$ python -q
>>> import numpy as np
>>> np.set_printoptions(precision=1, suppress=True, linewidth=120)
>>> def rnd(a):
...     return np.round(a, 1) + 0
... 
>>> f = np.array([3, 3, 0, 3, 1, 0])
>>> F = 4 * np.eye(6) + np.outer(f, f)
>>> F
array([[13.,  9.,  0.,  9.,  3.,  0.],
       [ 9., 13.,  0.,  9.,  3.,  0.],
       [ 0.,  0.,  4.,  0.,  0.,  0.],
       [ 9.,  9.,  0., 13.,  3.,  0.],
       [ 3.,  3.,  0.,  3.,  5.,  0.],
       [ 0.,  0.,  0.,  0.,  0.,  4.]])
>>> q, r_ = np.linalg.qr(F)
>>> np.allclose(r_.T @ r_, F.T @ F)
True
>>> np.trace(q @ q.T)
np.float64(6.0)
>>> rnd(r_)
array([[-18.4, -17.6,   0. , -17.6,  -5.9,   0. ],
       [  0. ,  -5.6,   0. ,  -2.7,  -0.9,   0. ],
       [  0. ,   0. ,   4. ,   0. ,   0. ,   0. ],
       [  0. ,   0. ,   0. ,  -4.9,  -0.5,   0. ],
       [  0. ,   0. ,   0. ,   0. ,   4.1,   0. ],
       [  0. ,   0. ,   0. ,   0. ,   0. ,   4. ]])
>>> rnd(np.abs(np.diag(r_)))
array([18.4,  5.6,  4. ,  4.9,  4.1,  4. ])
>>> (np.linalg.matrix_power((F != 0) + (F.T != 0) + np.eye(6), 6) > 0).astype(int)
array([[1, 1, 0, 1, 1, 0],
       [1, 1, 0, 1, 1, 0],
       [0, 0, 1, 0, 0, 0],
       [1, 1, 0, 1, 1, 0],
       [1, 1, 0, 1, 1, 0],
       [0, 0, 0, 0, 0, 1]])
>>> F @ F
array([[340., 324.,   0., 324., 108.,   0.],
       [324., 340.,   0., 324., 108.,   0.],
       [  0.,   0.,  16.,   0.,   0.,   0.],
       [324., 324.,   0., 340., 108.,   0.],
       [108., 108.,   0., 108.,  52.,   0.],
       [  0.,   0.,   0.,   0.,   0.,  16.]])
>>> rnd(np.linalg.det(F))
np.float64(32768.0)
>>> G = F.T @ F
>>> rnd(np.linalg.eigvalsh(G)[::-1])
array([1024.,   16.,   16.,   16.,   16.,   16.])
>>> np.diag(G)
array([340., 340.,  16., 340.,  52.,  16.])
>>> np.allclose(G, G.T)
True
>>> evals, vecs = np.linalg.eigh(F)
>>> x0 = np.array([1, 0, -2, -1, 2, 1])
>>> (np.sign(vecs[:, -1].round(6)) == np.sign(vecs[0, -1].round(6))).astype(int)
array([1, 1, 0, 1, 1, 0])
>>> rnd(x0 @ F @ x0 / (x0 @ x0)), rnd(evals[0]), rnd(evals[-1])
(np.float64(4.4), np.float64(4.0), np.float64(32.0))
>>> x0 @ F @ x0
np.float64(48.0)
>>> rnd(vecs * np.sqrt(evals) @ vecs.T)
array([[3.2, 1.2, 0. , 1.2, 0.4, 0. ],
       [1.2, 3.2, 0. , 1.2, 0.4, 0. ],
       [0. , 0. , 2. , 0. , 0. , 0. ],
       [1.2, 1.2, 0. , 3.2, 0.4, 0. ],
       [0.4, 0.4, 0. , 0.4, 2.1, 0. ],
       [0. , 0. , 0. , 0. , 0. , 2. ]])
>>> rnd(vecs * np.maximum(evals, 0) @ vecs.T)
array([[13.,  9.,  0.,  9.,  3.,  0.],
       [ 9., 13.,  0.,  9.,  3.,  0.],
       [ 0.,  0.,  4.,  0.,  0.,  0.],
       [ 9.,  9.,  0., 13.,  3.,  0.],
       [ 3.,  3.,  0.,  3.,  5.,  0.],
       [ 0.,  0.,  0.,  0.,  0.,  4.]])
